$ python -q
>>> import numpy as np
>>> np.set_printoptions(precision=2, suppress=True, linewidth=120)
>>> F = np.load("out7.npy")
>>> F
array([[-2.,  0.,  0.,  0., -3.,  0., -3.],
       [ 0., -2., -3., -3.,  0., -3.,  0.],
       [ 0., -3., -2., -3.,  0., -3.,  0.],
       [ 0., -3., -3., -2.,  0., -3.,  0.],
       [-3.,  0.,  0.,  0., -2.,  0., -3.],
       [ 0., -3., -3., -3.,  0., -2.,  0.],
       [-3.,  0.,  0.,  0., -3.,  0., -2.]])
>>> vals, vecs = np.linalg.eigh(F)
>>> round(vals.sum(), 2), np.trace(F)
(np.float64(-14.0), np.float64(-14.0))
>>> np.linalg.svd(F, compute_uv=False)
array([11.,  8.,  1.,  1.,  1.,  1.,  1.])
>>> np.round(vecs.T @ vecs, 2) + 0
array([[1., 0., 0., 0., 0., 0., 0.],
       [0., 1., 0., 0., 0., 0., 0.],
       [0., 0., 1., 0., 0., 0., 0.],
       [0., 0., 0., 1., 0., 0., 0.],
       [0., 0., 0., 0., 1., 0., 0.],
       [0., 0., 0., 0., 0., 1., 0.],
       [0., 0., 0., 0., 0., 0., 1.]])
>>> vals
array([-11.,  -8.,   1.,   1.,   1.,   1.,   1.])
>>> np.round(np.linalg.eigvalsh(F + -1 * np.eye(7)), 2) + 0
array([-12.,  -9.,   0.,   0.,   0.,   0.,   0.])
>>> (vals > 1e-8).sum(), (vals < -1e-8).sum()
(np.int64(5), np.int64(2))
>>> np.linalg.eigvalsh(F @ F)
array([  1.,   1.,   1.,   1.,   1.,  64., 121.])
>>> np.unique(vals.round(6) + 0, return_counts=True)[1]
array([1, 1, 5])
>>> np.round(vecs.T @ F @ vecs, 2) + 0
array([[-11.,   0.,   0.,   0.,   0.,   0.,   0.],
       [  0.,  -8.,   0.,   0.,   0.,   0.,   0.],
       [  0.,   0.,   1.,   0.,   0.,   0.,   0.],
       [  0.,   0.,   0.,   1.,   0.,   0.,   0.],
       [  0.,   0.,   0.,   0.,   1.,   0.,   0.],
       [  0.,   0.,   0.,   0.,   0.,   1.,   0.],
       [  0.,   0.,   0.,   0.,   0.,   0.,   1.]])
>>> M2 = F[0, 0] * F[1:] - np.outer(F[1:, 0], F[0])
>>> M2
array([[ 0.,  4.,  6.,  6.,  0.,  6.,  0.],
       [ 0.,  6.,  4.,  6.,  0.,  6.,  0.],
       [ 0.,  6.,  6.,  4.,  0.,  6.,  0.],
       [ 0.,  0.,  0.,  0., -5.,  0., -3.],
       [ 0.,  6.,  6.,  6.,  0.,  4.,  0.],
       [ 0.,  0.,  0.,  0., -3.,  0., -5.]])
>>> np.linalg.matrix_rank(M2), np.linalg.matrix_rank(F)
(np.int64(6), np.int64(7))
>>> def softmax(z):
...     e = np.exp(z - z.max(axis=-1, keepdims=True))
...     return e / e.sum(axis=-1, keepdims=True)
... 
>>> np.round(softmax(M2[5]), 2) + 0
array([0.2 , 0.2 , 0.2 , 0.2 , 0.01, 0.2 , 0.  ])
>>> att = M2 @ M2.T / np.sqrt(7)
>>> np.round(softmax(att)[5] @ M2, 2) + 0
array([ 0.  ,  0.  ,  0.  ,  0.  , -3.36,  0.  , -4.64])
>>> u = np.array([0, 0])
>>> np.convolve(F[5], u)
array([0., 0., 0., 0., 0., 0., 0., 0.])
>>> np.cross(F[5, :3], F[1, :3])
array([3., 0., 0.])
>>> np.polyval(u, F[5])
array([0., 0., 0., 0., 0., 0., 0.])
>>> arr = np.load("block15.npy")
>>> arr
array([[-1, -1,  0,  0,  0,  0],
       [-2,  1,  0,  0,  0,  0],
       [-1, -2,  0,  0,  0,  0],
       [ 0,  0, -1, -1,  0,  0],
       [ 0,  0, -2,  1,  0,  0],
       [ 0,  0, -1, -2,  0,  0],
       [ 0,  0,  0,  0, -1, -1],
       [ 0,  0,  0,  0, -2,  1],
       [ 0,  0,  0,  0, -1, -2]])
>>> vec = np.array([0, 0, 2, 0, 1, 2])
>>> target = arr @ vec
>>> beta, lr = np.zeros(6), 1 / np.linalg.norm(arr, 2) ** 2
>>> for i in range(12):
...     beta -= lr * arr.T @ (arr @ beta - target)
...     if i % 2 == 0: print(i, round(np.linalg.norm(arr @ beta - target), 2))
... 
0 1.01
2 0.08
4 0.01
6 0.0
8 0.0
10 0.0
>>> np.round(np.linalg.cond(arr), 2)
np.float64(1.18)
>>> beta.round(2) + 0
array([0., 0., 2., 0., 1., 2.])
>>> vec = np.array([3, 5, 2, -4, 5, 5])
>>> target = arr @ vec
>>> np.linalg.solve(arr.T @ arr, arr.T @ target)
array([ 3.,  5.,  2., -4.,  5.,  5.])
>>> target
array([ -8,  -1, -13,   2,  -8,   6, -10,  -5, -15])
>>> np.linalg.lstsq(arr, target)[0]
array([ 3.,  5.,  2., -4.,  5.,  5.])
>>> rng = np.random.default_rng(11917)
>>> target = target + 0.1 * rng.normal(size=9)
>>> target
array([ -8.19,  -0.91, -12.91,   1.95,  -7.9 ,   5.95, -10.01,  -4.95, -14.97])
>>> beta, *_ = np.linalg.lstsq(arr, target)
>>> round(np.linalg.norm(target - arr @ beta), 2)
np.float64(0.23)
>>> beta
array([ 2.98,  5.02,  1.97, -3.95,  4.98,  5.  ])
>>> beta.round()
array([ 3.,  5.,  2., -4.,  5.,  5.])
>>> M2 = arr + rng.integers(-2, 3, (9, 3)) @ rng.integers(-2, 3, (3, 6))
>>> M2
array([[ -1,  -2,   1,   8,  -4,   8],
       [ -6,   3,  -2,   1,   1,   6],
       [ -2,  -3,   1,   6,  -2,   6],
       [  4,   1,  -2,  -1,  -4,   0],
       [  4,   0,  -2,  -1,  -2,  -4],
       [ -2,   1,  -2,   1,  -1,   6],
       [-10,   2,  -2,  -6,   9,  -1],
       [  4,   0,   0,  -2,  -4,  -3],
       [  0,  -2,   2,   6,  -3,   2]])
>>> np.round(np.linalg.svd(M2 - arr, compute_uv=False), 2) + 0
array([20.51, 17.63,  5.45,  0.  ,  0.  ,  0.  ])
>>> m1 = np.loadtxt("w.csv", delimiter=",")
>>> m1
array([[ 1.12,  1.55,  1.96,  4.59,  6.77,  2.08,  0.64, -3.01, -2.98],
       [ 0.71,  2.67,  0.44,  3.6 ,  1.03, -3.12,  2.08,  2.86,  2.98],
       [-0.47,  0.97, -0.09, -0.95, -3.49, -3.36, -0.06,  2.76,  4.07],
       [ 0.85,  0.35,  0.94,  3.04,  4.97,  1.31, -2.11, -4.07, -6.67],
       [ 0.7 , -1.03,  1.47,  3.23,  5.8 ,  2.48, -1.1 , -4.66, -7.5 ],
       [ 0.32,  0.77, -0.07,  2.28,  1.67,  0.53,  1.17,  0.34, -0.76],
       [-0.51, -1.11, -1.74, -2.13, -3.18,  2.57,  1.78,  1.47,  3.15],
       [-1.28, -1.54, -2.29, -3.07, -4.85,  0.36, -1.65,  0.58, -0.44]])
>>> np.unravel_index(np.abs(m1).argmax(), m1.shape)
(np.int64(4), np.int64(8))
>>> np.count_nonzero(m1)
np.int64(72)
>>> m1.mean(axis=0)
array([ 0.18,  0.33,  0.08,  1.32,  1.09,  0.36,  0.09, -0.47, -1.02])
>>> Z = np.array([[1, 0, -3, 3, -2, -1, 0, -1, 3, 2],
...     [-2, 0, 2, 3, 0, -2, -1, 3, 0, 1]])
>>> mat = rng.normal(size=(33, 2)) @ Z + np.array([-1, 1, 2, -1, 2, 1, 1, 1, -1, 1])
>>> mat
array([[-2.85,  1.  ,  6.19, -3.49,  4.34,  1.49,  0.66,  3.19, -4.51, -1.  ],
       [ 0.04,  1.  , -4.71, 10.2 , -3.67, -3.63,  0.1 ,  0.86,  7.51,  7.57],
       [-2.88,  1.  ,  4.15,  1.23,  2.26, -0.62,  0.12,  3.76, -1.4 ,  1.61],
       [ 0.79,  1.  ,  0.92, -5.29,  2.71,  3.51,  2.07, -1.87, -2.07, -0.79],
       [-2.01,  1.  ,  2.62,  1.4 ,  1.61, -0.4 ,  0.4 ,  2.62, -0.41,  2.  ],
       [ 1.76,  1.  , -1.46, -3.55,  1.3 ,  3.05,  2.2 , -2.96,  0.05,  0.5 ],
       [ 1.65,  1.  , -3.42,  1.24, -0.77,  0.89,  1.63, -2.29,  3.15,  3.13],
       [-1.85,  1.  ,  2.32,  1.46,  1.47, -0.38,  0.44,  2.41, -0.21,  2.08],
       [-0.3 ,  1.  ,  3.44, -6.84,  4.13,  3.83,  1.88, -0.58, -4.2 , -2.01],
       [-5.47,  1.  ,  8.64,  0.84,  4.17, -1.31, -0.69,  7.17, -4.25,  0.53],
       [ 3.34,  1.  , -3.23, -5.51,  1.11,  4.45,  2.95, -5.29,  0.34, -0.06],
       [-2.27,  1.  ,  3.43,  0.56,  2.15, -0.12,  0.4 ,  2.87, -1.23,  1.44],
       [-0.19,  1.  , -2.44,  5.93, -1.62, -1.81,  0.5 ,  0.69,  4.43,  5.12],
       [ 0.84,  1.  , -0.94, -1.29,  0.9 ,  1.74,  1.65, -1.48,  0.65,  1.45],
       [-4.04,  1.  ,  6.51,  0.23,  3.48, -0.56, -0.15,  5.19, -3.22,  0.67],
       [-1.55,  1.  ,  4.81, -5.26,  4.26,  2.71,  1.29,  1.26, -4.39, -1.55],
       [-3.17,  1.  ,  2.68,  5.6 ,  0.51, -2.66, -0.46,  4.62,  1.23,  3.94],
       [-1.46,  1.  ,  2.24,  0.21,  1.77,  0.31,  0.71,  1.75, -0.66,  1.52],
       [-1.65,  1.  ,  4.03, -3.11,  3.37,  1.72,  1.02,  1.64, -3.06, -0.39],
       [-5.23,  1.  ,  9.6 , -2.26,  5.38,  0.15, -0.27,  6.49, -6.07, -1.11],
       [-4.62,  1.  ,  5.44,  4.82,  1.82, -2.79, -0.85,  6.47, -0.74,  3.03],
       [ 0.06,  1.  , -0.54,  0.73,  0.52,  0.59,  1.16, -0.23,  1.21,  2.31],
       [ 0.97,  1.  , -0.24, -3.33,  1.72,  2.69,  1.91, -1.88, -0.58,  0.36],
       [-2.65,  1.  ,  4.41, -0.26,  2.77,  0.12,  0.37,  3.28, -2.15,  0.86],
       [ 0.24,  1.  ,  1.19, -3.82,  2.43,  2.67,  1.73, -0.96, -1.64, -0.16],
       [-2.26,  1.  ,  1.87,  4.04,  0.6 , -1.66,  0.02,  3.24,  1.09,  3.38],
       [ 1.13,  1.  ,  0.84, -6.37,  2.97,  4.1 ,  2.31, -2.44, -2.45, -1.28],
       [-1.75,  1.  ,  2.81, -0.01,  2.06,  0.31,  0.64,  2.11, -1.09,  1.3 ],
       [ 2.96,  1.  , -7.17,  4.79, -3.21, -0.25,  1.68, -3.63,  6.82,  5.53],
       [ 1.7 ,  1.  , -2.32, -1.4 ,  0.38,  2.07,  1.94, -2.64,  1.43,  1.68],
       [-0.21,  1.  ,  3.79, -7.99,  4.58,  4.37,  2.04, -0.83, -4.87, -2.62],
       [ 0.88,  1.  ,  0.12, -3.83,  2.  ,  2.88,  1.94, -1.82, -1.  ,  0.06],
       [-0.39,  1.  ,  1.84, -2.92,  2.45,  2.05,  1.42, -0.02, -1.67,  0.14]])
>>> U, sigma, vt = np.linalg.svd(mat)
>>> np.argmax(sigma[:-1] / (sigma[1:] + 1e-6)) + 1
np.int64(3)
>>> sigma.round(2) + 0
array([38.56, 31.59, 14.59,  0.  ,  0.  ,  0.  ,  0.  ,  0.  ,  0.  ,  0.  ])
>>> M2 = U[:, :3] @ np.diag(sigma[:3]) @ vt[:3]
>>> np.round(np.linalg.norm(mat - M2, 2), 2), np.round(sigma[3], 2)
(np.float64(0.0), np.float64(0.0))
>>> np.linalg.matrix_rank(mat, rtol=0.05)
np.int64(3)
>>> round(np.abs(mat - M2).max(), 2)
np.float64(0.0)
>>> W1 = np.array([[5, 1, 4, 3],
...     [1, 3, 2, 4],
...     [3, 3, 4, 4],
...     [3, 2, 5, 5],
...     [4, 2, 5, 0],
...     [2, 3, 3, 5],
...     [0, 1, 0, 3],
...     [4, 5, 5, 4],
...     [1, 1, 5, 0],
...     [0, 3, 1, 0]])
>>> beta = np.array([-3, 2, 1, 0])
>>> H = np.maximum(mat @ W1 + beta, 0)
>>> np.linalg.matrix_rank(H)
np.int64(4)
>>> Z = np.array([[2, -1, 3], [1, 3, 1], [1, -1, -2], [-2, -2, -3]])
>>> (H @ Z).round(6).argmax(axis=1)
array([0, 0, 0, 1, 0, 0, 0, 0, 1, 0, 0, 0, 0, 1, 0, 1, 0, 0, 0, 0, 0, 0, 1, 0, 1, 0, 0, 0, 0, 0, 1, 1, 1])
>>> u, r1 = mat[16], mat[0]
>>> round(u @ r1, 2)
np.float64(10.25)
>>> pr = (u @ r1) / (u @ u) * u
>>> (r1 - pr) @ u
np.float64(0.0)
>>> np.allclose(mat[:-1].T @ np.linalg.lstsq(mat[:-1].T, mat[-1])[0], mat[-1])
True
>>> M = np.load("x.npy")
>>> M
array([[17, 17, 15,  9,  7,  8, 10,  8, 13, 12,  4, 11],
       [17, 17, 15,  9,  7,  8, 10,  8, 13, 12,  4, 11],
       [15, 15, 14,  6,  6,  8,  8,  5, 11, 11,  3,  9],
       [ 9,  9,  6, 10,  4,  2,  8,  9,  7,  5,  3,  7],
       [ 7,  7,  6,  4,  3,  3,  4,  4,  6,  5,  2,  5],
       [ 8,  8,  8,  2,  3,  5,  4,  1,  5,  6,  1,  4],
       [10, 10,  8,  8,  4,  4,  8,  6,  6,  6,  2,  6],
       [ 8,  8,  5,  9,  4,  1,  6, 10,  9,  5,  4,  8],
       [13, 13, 11,  7,  6,  5,  6,  9, 14, 10,  5, 11],
       [12, 12, 11,  5,  5,  6,  6,  5, 10,  9,  3,  8],
       [ 4,  4,  3,  3,  2,  1,  2,  4,  5,  3,  2,  4],
       [11, 11,  9,  7,  5,  4,  6,  8, 11,  8,  4,  9]])
>>> M @ np.linalg.pinv(M) @ M
array([[17., 17., 15.,  9.,  7.,  8., 10.,  8., 13., 12.,  4., 11.],
       [17., 17., 15.,  9.,  7.,  8., 10.,  8., 13., 12.,  4., 11.],
       [15., 15., 14.,  6.,  6.,  8.,  8.,  5., 11., 11.,  3.,  9.],
       [ 9.,  9.,  6., 10.,  4.,  2.,  8.,  9.,  7.,  5.,  3.,  7.],
       [ 7.,  7.,  6.,  4.,  3.,  3.,  4.,  4.,  6.,  5.,  2.,  5.],
       [ 8.,  8.,  8.,  2.,  3.,  5.,  4.,  1.,  5.,  6.,  1.,  4.],
       [10., 10.,  8.,  8.,  4.,  4.,  8.,  6.,  6.,  6.,  2.,  6.],
       [ 8.,  8.,  5.,  9.,  4.,  1.,  6., 10.,  9.,  5.,  4.,  8.],
       [13., 13., 11.,  7.,  6.,  5.,  6.,  9., 14., 10.,  5., 11.],
       [12., 12., 11.,  5.,  5.,  6.,  6.,  5., 10.,  9.,  3.,  8.],
       [ 4.,  4.,  3.,  3.,  2.,  1.,  2.,  4.,  5.,  3.,  2.,  4.],
       [11., 11.,  9.,  7.,  5.,  4.,  6.,  8., 11.,  8.,  4.,  9.]])
>>> np.linalg.lstsq(M[:-1].T, M[-1])[2]
np.int32(3)
>>> vals, vecs = np.linalg.eigh(M)
>>> vec = np.array([1, 0, 0, 1, 0, 1, 2, 0, 0, -1, 1, 0])
>>> vecs * np.abs(vals) @ vecs.T
array([[17., 17., 15.,  9.,  7.,  8., 10.,  8., 13., 12.,  4., 11.],
       [17., 17., 15.,  9.,  7.,  8., 10.,  8., 13., 12.,  4., 11.],
       [15., 15., 14.,  6.,  6.,  8.,  8.,  5., 11., 11.,  3.,  9.],
       [ 9.,  9.,  6., 10.,  4.,  2.,  8.,  9.,  7.,  5.,  3.,  7.],
       [ 7.,  7.,  6.,  4.,  3.,  3.,  4.,  4.,  6.,  5.,  2.,  5.],
       [ 8.,  8.,  8.,  2.,  3.,  5.,  4.,  1.,  5.,  6.,  1.,  4.],
       [10., 10.,  8.,  8.,  4.,  4.,  8.,  6.,  6.,  6.,  2.,  6.],
       [ 8.,  8.,  5.,  9.,  4.,  1.,  6., 10.,  9.,  5.,  4.,  8.],
       [13., 13., 11.,  7.,  6.,  5.,  6.,  9., 14., 10.,  5., 11.],
       [12., 12., 11.,  5.,  5.,  6.,  6.,  5., 10.,  9.,  3.,  8.],
       [ 4.,  4.,  3.,  3.,  2.,  1.,  2.,  4.,  5.,  3.,  2.,  4.],
       [11., 11.,  9.,  7.,  5.,  4.,  6.,  8., 11.,  8.,  4.,  9.]])
>>> np.round(vec @ M @ vec / (vec @ vec), 2), round(float(vals[0]), 2), round(vals[-1], 2)
(np.float64(16.56), -0.0, np.float64(96.95))
